% ipython --no-banner

In [1]: import numpy as np

In [2]: np.set_printoptions(precision=2, suppress=True, linewidth=140, legacy="1.25")

In [3]: def tidy(a):
   ...:     return np.round(a, 2) + 0
   ...: 

In [4]: arr = np.load("data.npy")

In [5]: arr
Out[5]: 
array([[0, 0, 5],
       [0, 7, 0],
       [9, 0, 0]])

In [6]: x = np.array([-2, 2, 1])

In [7]: target = arr @ x

In [8]: target
Out[8]: array([  5,  14, -18])

In [9]: tidy(np.linalg.solve(arr.T, arr[1]))
Out[9]: array([0., 1., 0.])

In [10]: tidy(np.linalg.solve(arr, arr[:, 1]))
Out[10]: array([0., 1., 0.])

In [11]: tidy(np.linalg.solve(arr, 3 * target))
Out[11]: array([-6.,  6.,  3.])

In [12]: tidy(np.linalg.solve(arr, target))
Out[12]: array([-2.,  2.,  1.])

In [13]: W = np.array([[-2, 2, 1, 1], [-2, 2, 2, 2], [0, 1, 2, 2]])

In [14]: c = np.array([-2, 0, 3, -1])

In [15]: hid = np.maximum(arr @ W + c, 0)

In [16]: (hid > 0).mean(axis=0)
Out[16]: array([0., 1., 1., 1.])

In [17]: (hid > 0).astype(int)
Out[17]: 
array([[0, 1, 1, 1],
       [0, 1, 1, 1],
       [0, 1, 1, 1]])

In [18]: cent = np.array([[3, 2, 2], [3, 1, 2], [1, 2, 1], [2, 3, 3]])

In [19]: W @ cent
Out[19]: 
array([[ 3,  3,  4],
       [ 6,  8,  8],
       [ 9, 11, 10]])

In [20]: hid @ cent
Out[20]: 
array([[46, 58, 50],
       [85, 87, 84],
       [82, 66, 72]])

In [21]: A = np.load("arr.npy")

In [22]: tidy(A)
Out[22]: 
array([[-0.6 ,  0.34,  0.72],
       [ 0.6 , -0.4 ,  0.69],
       [ 0.52,  0.85,  0.04]])

In [23]: x = np.array([1, 3, 0])

In [24]: [p for p in range(1, 25) if np.allclose(np.linalg.matrix_power(A, p), np.eye(3))]
Out[24]: []

In [25]: tidy(np.abs(np.linalg.eigvals(A)))
Out[25]: array([1., 1., 1.])

In [26]: tidy(np.sort(np.abs(np.degrees(np.angle(np.linalg.eigvals(A))))))
Out[26]: array([  0.  , 169.19, 169.19])

In [27]: tidy(np.linalg.norm(x)), tidy(np.linalg.norm(A @ x))
Out[27]: (3.16, 3.16)

In [28]: tidy(np.linalg.inv(A))
Out[28]: 
array([[-0.6 ,  0.6 ,  0.52],
       [ 0.34, -0.4 ,  0.85],
       [ 0.72,  0.69,  0.04]])

In [29]: q = A.astype(float).copy()

In [30]: for j in range(3):
    ...:     q[:, j] -= q[:, :j] @ (q[:, :j].T @ q[:, j])
    ...:     q[:, j] /= np.linalg.norm(q[:, j])
    ...: 

In [31]: tidy(q.T @ q)
Out[31]: 
array([[1., 0., 0.],
       [0., 1., 0.],
       [0., 0., 1.]])

In [32]: tidy(q)
Out[32]: 
array([[-0.6 ,  0.34,  0.72],
       [ 0.6 , -0.4 ,  0.69],
       [ 0.52,  0.85,  0.04]])

In [33]: tidy(q.T @ A)
Out[33]: 
array([[1., 0., 0.],
       [0., 1., 0.],
       [0., 0., 1.]])

In [34]: F = np.load("m.npy")

In [35]: F
Out[35]: 
array([[-1.7 , -0.07, -2.45,  0.31],
       [ 0.76, -0.03,  1.49,  2.49],
       [-2.33, -1.43, -0.92, -0.82],
       [-2.12,  0.16,  1.87, -0.98],
       [-0.23, -2.43, -1.31,  1.16],
       [ 1.95, -1.03, -0.86,  1.84],
       [-0.48, -0.15,  2.9 , -0.6 ],
       [-0.67,  1.17,  0.57,  2.62],
       [ 2.83,  0.5 ,  0.82,  0.25],
       [-0.58,  2.04,  2.01,  0.68],
       [ 0.01,  1.02,  1.85,  2.13],
       [ 0.13,  1.73,  1.77,  1.69],
       [ 1.74,  0.32,  0.16,  2.42],
       [-2.72,  0.5 , -0.41, -1.09],
       [-0.21, -0.2 ,  2.64, -1.39],
       [-2.02, -0.91,  1.16, -1.65],
       [ 2.45, -0.38,  1.65, -0.35],
       [ 1.32, -2.38,  1.25, -0.19],
       [-1.66, -1.73,  1.06, -1.47],
       [ 0.78,  1.25, -1.47,  2.16],
       [-2.43,  0.42, -0.66,  1.57],
       [ 1.68,  0.1 , -2.42, -0.57],
       [ 1.52,  0.8 , -1.57,  1.89],
       [-0.05,  1.71, -1.03,  2.24],
       [-0.83, -1.84, -1.32, -1.78],
       [-2.54, -0.79, -0.57, -1.27],
       [ 0.1 , -2.83, -0.5 ,  0.86],
       [-1.3 ,  0.89,  2.48,  0.61],
       [-0.01, -0.24, -2.8 ,  1.04]])

In [36]: Xc = F - F.mean(axis=0)

In [37]: vecs = np.linalg.svd(Xc)[2][:3]

In [38]: A2 = Xc - Xc @ vecs.T @ vecs

In [39]: tidy(np.cov(Xc @ vecs.T, rowvar=False))
Out[39]: 
array([[3.53, 0.  , 0.  ],
       [0.  , 2.85, 0.  ],
       [0.  , 0.  , 1.89]])

In [40]: tidy(np.diag(vecs.T @ vecs))
Out[40]: array([0.91, 0.58, 0.95, 0.56])

In [41]: hat = F @ np.linalg.solve(F.T @ F, F.T)

In [42]: np.allclose(hat @ hat, hat)
Out[42]: True

In [43]: Xc = (F - F.mean(axis=0)) / F.std(axis=0)

In [44]: tidy(Xc.std(axis=0))
Out[44]: array([1., 1., 1., 1.])

In [45]: np.argwhere(np.abs(Xc) > 2)
Out[45]: array([[26,  1]])

In [46]: c = np.linalg.lstsq(np.delete(Xc, 3, axis=1), Xc[:, 3])[0]

In [47]: tidy(c)
Out[47]: array([ 0.38,  0.47, -0.22])

In [48]: X = np.load("layer8.npy")

In [49]: X
Out[49]: 
array([[6., 0., 0., 0., 0.],
       [0., 6., 0., 5., 0.],
       [0., 0., 6., 0., 5.],
       [0., 5., 0., 6., 0.],
       [0., 0., 5., 0., 6.]])

In [50]: # splits into 3 blocks

In [51]: A2 = X / np.linalg.norm(X, axis=1, keepdims=True)

In [52]: C2 = A2 @ A2.T

In [53]: tidy(C2[3])
Out[53]: array([0.  , 0.98, 0.  , 1.  , 0.  ])

In [54]: tidy(C2)
Out[54]: 
array([[1.  , 0.  , 0.  , 0.  , 0.  ],
       [0.  , 1.  , 0.  , 0.98, 0.  ],
       [0.  , 0.  , 1.  , 0.  , 0.98],
       [0.  , 0.98, 0.  , 1.  , 0.  ],
       [0.  , 0.  , 0.98, 0.  , 1.  ]])

In [55]: np.degrees(np.arccos(np.clip(C2[3, 4], -1, 1)))
Out[55]: 90.0

In [56]: np.argwhere(np.triu(np.abs(C2) > 0.95, 1))
Out[56]: 
array([[1, 3],
       [2, 4]])
